>>> import numpy as np
>>> from numpy import linalg as LA
>>> np.set_printoptions(precision=2, suppress=True, linewidth=120)
>>> E = np.array([[0.2, -1.0, 1.4, -0.7],
...     [-2.2, 1.9, -1.7, 0.5],
...     [-0.2, -1.1, 0.7, 1.8],
...     [-0.5, 1.9, 1.2, 0.3],
...     [0.2, 0.2, -0.9, 0.0],
...     [1.1, -1.3, 0.6, 0.1],
...     [0.2, 0.5, 0.5, -1.3],
...     [-0.8, 0.8, 0.1, -0.2],
...     [1.5, 2.9, -0.9, -0.1],
...     [-0.4, -0.5, -0.6, 0.5],
...     [1.0, -0.6, 1.0, 0.5],
...     [0.9, -1.0, 0.5, 0.0],
...     [0.8, -1.9, 1.2, 0.1],
...     [-0.8, -1.0, 3.3, -0.2],
...     [-0.7, -1.0, -0.5, -1.7],
...     [0.5, -1.2, 0.7, 1.0],
...     [1.0, 1.1, 0.1, 0.0],
...     [-0.7, 1.2, 0.9, 0.2],
...     [-1.3, -0.1, 1.3, 2.6],
...     [-0.4, -0.1, 0.8, -1.2],
...     [-0.9, 0.3, 0.2, -0.8],
...     [-0.3, 1.7, -1.2, 0.1]])
>>> rng = np.random.default_rng(601952)
>>> E[:, 1] = 2 * E[:, 2] + 0.1 * rng.normal(size=22)
>>> print(E)
[[ 0.2   2.91  1.4  -0.7 ]
 [-2.2  -3.43 -1.7   0.5 ]
 [-0.2   1.38  0.7   1.8 ]
 [-0.5   2.43  1.2   0.3 ]
 [ 0.2  -1.75 -0.9   0.  ]
 [ 1.1   1.17  0.6   0.1 ]
 [ 0.2   1.04  0.5  -1.3 ]
 [-0.8   0.21  0.1  -0.2 ]
 [ 1.5  -1.86 -0.9  -0.1 ]
 [-0.4  -1.38 -0.6   0.5 ]
 [ 1.    1.99  1.    0.5 ]
 [ 0.9   1.06  0.5   0.  ]
 [ 0.8   2.46  1.2   0.1 ]
 [-0.8   6.73  3.3  -0.2 ]
 [-0.7  -1.17 -0.5  -1.7 ]
 [ 0.5   1.48  0.7   1.  ]
 [ 1.    0.18  0.1   0.  ]
 [-0.7   1.72  0.9   0.2 ]
 [-1.3   2.66  1.3   2.6 ]
 [-0.4   1.6   0.8  -1.2 ]
 [-0.9   0.22  0.2  -0.8 ]
 [-0.3  -2.46 -1.2   0.1 ]]
>>> x = np.array([-3, -4, -1, -5])
>>> y = E @ x
>>> print(LA.lstsq(E, y)[0])
[-3. -4. -1. -5.]
>>> y = y + 0.3 * rng.normal(size=22)
>>> print(y)
[-10.65  19.52 -14.45 -10.54   7.54  -9.3    1.29   2.38   4.57   5.16 -14.17  -7.09 -13.64 -27.11  16.61 -13.34  -3.66
  -6.25 -20.79   0.55   5.44  11.81]
>>> c, *_ = LA.lstsq(E, y)
>>> print([round(float(LA.norm(LA.solve(E.T @ E + lam * np.eye(4), E.T @ y))), 2) for lam in (0, 1, 10, 100)])
[8.93, 6.85, 5.38, 2.7]
>>> print(c)
[-2.99 -6.03  3.11 -4.98]
>>> print(np.round(E.T @ (y - E @ c), 2) + 0)
[0. 0. 0. 0.]
>>> print(c.round())
[-3. -6.  3. -5.]
>>> Uu, s, Vt = LA.svd(E)
>>> print(s)
[12.1   4.51  4.    0.15]
>>> B = Uu[:, :3] @ np.diag(s[:3]) @ Vt[:3]
>>> print(LA.matrix_rank(B))
3
>>> print(LA.matrix_rank(E, rtol=0.05))
3
>>> q, V = LA.qr(E[:, :2])[0], LA.qr(E[:, 2:])[0]
>>> s = LA.svd(q.T @ V, compute_uv=False)
>>> print(s)
[1.   0.11]
>>> print(np.degrees(np.arccos(s.clip(0, 1))))
[ 1.78 83.4 ]
>>> F = np.load("dump.npy")
>>> print(F)
[[ 59   0  -2   3]
 [ -3  48   0   1]
 [ -3   3 -21   3]
 [  0   2  -2 -58]]
>>> evals, V = LA.eig(F)
>>> print(np.round(F @ V[:, 0] - evals[0] * V[:, 0], 2) + 0)
[0. 0. 0. 0.]
>>> print(np.sort(LA.eigvals(F.T)))
[-57.85 -21.24  48.01  59.08]
>>> q = F.astype(float).copy()
>>> for j in range(4):
...     q[:, j] -= q[:, :j] @ (q[:, :j].T @ q[:, j])
...     q[:, j] /= LA.norm(q[:, j])
... 
>>> print(q)
[[ 1.    0.05 -0.05  0.01]
 [-0.05  1.    0.07  0.04]
 [-0.05  0.06 -0.99  0.09]
 [ 0.    0.04 -0.09 -0.99]]
>>> print(np.round(q.T @ F, 2) + 0)
[[59.15 -2.59 -0.93  2.79]
 [ 0.   48.07 -1.44 -1.08]
 [ 0.    0.   21.12  2.27]
 [ 0.    0.    0.   58.04]]
>>> feats = np.load("w.npy")
>>> print(feats)
[[ 1.48  7.49 -0.95 -2.41]
 [-0.9   4.16  1.91 -0.02]
 [-0.81  4.4   2.06  0.52]
 [-1.86  1.68  0.81 -4.7 ]
 [-1.37  4.33  4.12  4.57]
 [-3.97 -0.54  4.8   1.06]
 [-2.65  0.89  2.4  -2.31]
 [-5.32 -3.14  5.02 -1.11]
 [ 2.65 10.11 -0.39  1.33]
 [-2.18  2.05  2.82 -0.3 ]
 [ 1.78  8.21 -0.72 -1.23]]
>>> print(np.abs(np.diag(LA.qr(feats)[1])) > 1e-9)
[ True  True  True False]
>>> print(feats @ LA.pinv(feats) @ feats)
[[ 1.48  7.49 -0.95 -2.41]
 [-0.9   4.16  1.91 -0.02]
 [-0.81  4.4   2.06  0.52]
 [-1.86  1.68  0.81 -4.7 ]
 [-1.37  4.33  4.12  4.57]
 [-3.97 -0.54  4.8   1.06]
 [-2.65  0.89  2.4  -2.31]
 [-5.32 -3.14  5.02 -1.11]
 [ 2.65 10.11 -0.39  1.33]
 [-2.18  2.05  2.82 -0.3 ]
 [ 1.78  8.21 -0.72 -1.23]]
>>> print(np.allclose(feats[:-1].T @ LA.lstsq(feats[:-1].T, feats[-1])[0], feats[-1]))
True
>>> mat = np.array([[2, -2, 0, 3], [3, 2, -2, 0], [0, 3, 2, -2], [-2, 0, 3, 2]])
>>> u = np.array([1, 0, 2, 3])
>>> B = mat + np.outer(u, np.eye(4)[2])
>>> print(B)
[[ 2. -2.  1.  3.]
 [ 3.  2. -2.  0.]
 [ 0.  3.  4. -2.]
 [-2.  0.  6.  2.]]
>>> print(LA.matrix_rank(LA.inv(B) - LA.inv(mat), tol=1e-8))
1
>>> print(LA.matrix_rank(B - mat))
1
>>> x = np.array([1, 0, 1, 3])
>>> y = mat @ x
>>> c, lr = np.zeros(4), 1 / LA.norm(mat, 2) ** 2
>>> for i in range(10):
...     c -= lr * mat.T @ (mat @ c - y)
...     if i % 2 == 0: print(i, round(LA.norm(mat @ c - y), 2))
... 
0 5.19
2 2.5
4 1.24
6 0.68
8 0.45
>>> print(round(LA.cond(mat), 2))
5.39
>>> print(c)
[ 1.15 -0.21  1.15  2.79]
>>> print(np.kron(np.eye(2, dtype=int), mat))
[[ 2 -2  0  3  0  0  0  0]
 [ 3  2 -2  0  0  0  0  0]
 [ 0  3  2 -2  0  0  0  0]
 [-2  0  3  2  0  0  0  0]
 [ 0  0  0  0  2 -2  0  3]
 [ 0  0  0  0  3  2 -2  0]
 [ 0  0  0  0  0  3  2 -2]
 [ 0  0  0  0 -2  0  3  2]]
>>> print(np.einsum("ij,ji->", mat, mat))
-32
>>> print(round(float(LA.det(mat[::-1])), 2))
87.0
>>> print(np.round(LA.det(2 * mat), 2), round(LA.det(mat), 2))
1392.0 87.0
>>> print(np.einsum("ii->", mat))
8
>>> m1 = np.array([[2.0, 1.0, 0.0, 0.0, 1.0],
...     [2.0, -9.0, 1.0, -2.0, -1.0],
...     [0.0, 0.0, 2.0, -2.0, 2.0],
...     [0.0, 0.0, 2.0, 2.0, -2.0],
...     [0.0, 0.0, -1.0, -2.0, 2.0]])
>>> # looks like rank 4
>>> z = rng.permutation(5)
>>> print(z)
[1 0 2 4 3]
>>> B = m1[z][:, z]
>>> print(np.trace(B))
-1.0
>>> print(np.round(np.sort(np.abs(LA.eigvals(B))), 2) + 0)
[0.   2.18 3.74 3.74 9.18]
>>> print(np.allclose(B, m1))
False
>>> print(np.round(LA.det(B), 2), round(float(LA.det(m1[z])), 2))
0.0 0.0
>>> data = np.array([[0.3, -0.9, -0.1, -0.3, -2.4],
...     [0.1, -2.5, -0.5, -0.4, -0.5],
...     [1.1, 0.5, -0.1, 2.5, 0.4],
...     [1.6, -1.4, 1.6, 0.2, 1.0],
...     [-0.9, 0.9, -0.4, 0.9, 0.7]])
>>> data[:, 4] *= 10
>>> print(data)
[[  0.3  -0.9  -0.1  -0.3 -24. ]
 [  0.1  -2.5  -0.5  -0.4  -5. ]
 [  1.1   0.5  -0.1   2.5   4. ]
 [  1.6  -1.4   1.6   0.2  10. ]
 [ -0.9   0.9  -0.4   0.9   7. ]]
>>> # column 4 dominates
>>> x = np.array([3, -2, 5, -5, 5])
>>> y = data @ x
>>> print(y)
[-116.3  -20.2    9.3   64.6   24. ]
>>> print(np.round(LA.solve(data.T, data[2]), 2) + 0)
[0. 0. 1. 0. 0.]
>>> print(LA.solve(data, y + data[:, 0]))
[ 4. -2.  5. -5.  5.]
>>> u = np.array([-1, 1, -2, 2, 2])
>>> B = data + np.outer(u, np.eye(5)[0])
>>> print(LA.matrix_rank(B - data))
1
>>> print(np.round(LA.det(B) / LA.det(data), 2), np.round(1 + LA.solve(data, u)[0], 2))
-2.83 -2.83
>>> print(B)
[[ -0.7  -0.9  -0.1  -0.3 -24. ]
 [  1.1  -2.5  -0.5  -0.4  -5. ]
 [ -0.9   0.5  -0.1   2.5   4. ]
 [  3.6  -1.4   1.6   0.2  10. ]
 [  1.1   0.9  -0.4   0.9   7. ]]
>>> J = np.array([[0, 1, 1, 0], [1, 0, 1, 0], [1, 1, 0, 1], [0, 0, 1, 0]])
>>> print(J)
[[0 1 1 0]
 [1 0 1 0]
 [1 1 0 1]
 [0 0 1 0]]
>>> # symmetric, so the eigenvalues are real
>>> W2 = E[[7, 21]].astype(float)
>>> for _ in range(3):
...     z = LA.norm(E[:, None] - W2, axis=-1).argmin(axis=1)
...     W2 = np.array([E[z == j].mean(axis=0) for j in range(2)])
... 
>>> print(z)
[0 1 0 0 1 0 0 0 1 1 0 0 0 0 1 0 0 0 0 0 0 1]
>>> print(W2[1] - W2[0])
[-0.32 -3.83 -1.87 -0.25]
>>> print(np.bincount(z))
[16  6]
>>> print(W2)
[[ 0.01  1.83  0.91  0.14]
 [-0.32 -2.01 -0.97 -0.12]]
>>> X = np.load("case3.npy")
>>> print(X)
[[ 0.31  0.95]
 [-0.95  0.31]]
>>> # columns are unit length and at right angles
>>> x = np.array([5, 4])
>>> print(round(float(LA.det(X)), 2))
1.0
>>> print(round(float(LA.norm(x)), 2), round(float(LA.norm(X @ x)), 2))
6.4 6.4
>>> print(np.sort(np.abs(np.degrees(np.angle(LA.eigvals(X))))))
[72. 72.]
>>> Uu, s = LA.svd(X)
Traceback (most recent call last):
  File "<python-input-96>", line 1, in <module>
    Uu, s = LA.svd(X)
    ^^^^^
ValueError: too many values to unpack (expected 2)
>>> Uu, s, Vt = LA.svd(X, full_matrices=False)
>>> print(np.round(Uu.T @ Uu, 2) + 0)
[[1. 0.]
 [0. 1.]]
>>> print((s > 1e-8).sum())
2
>>> print(np.round(Uu.T @ X @ Vt.T, 2) + 0)
[[1. 0.]
 [0. 1.]]
>>> print(Vt @ Vt.T)
[[1. 0.]
 [0. 1.]]
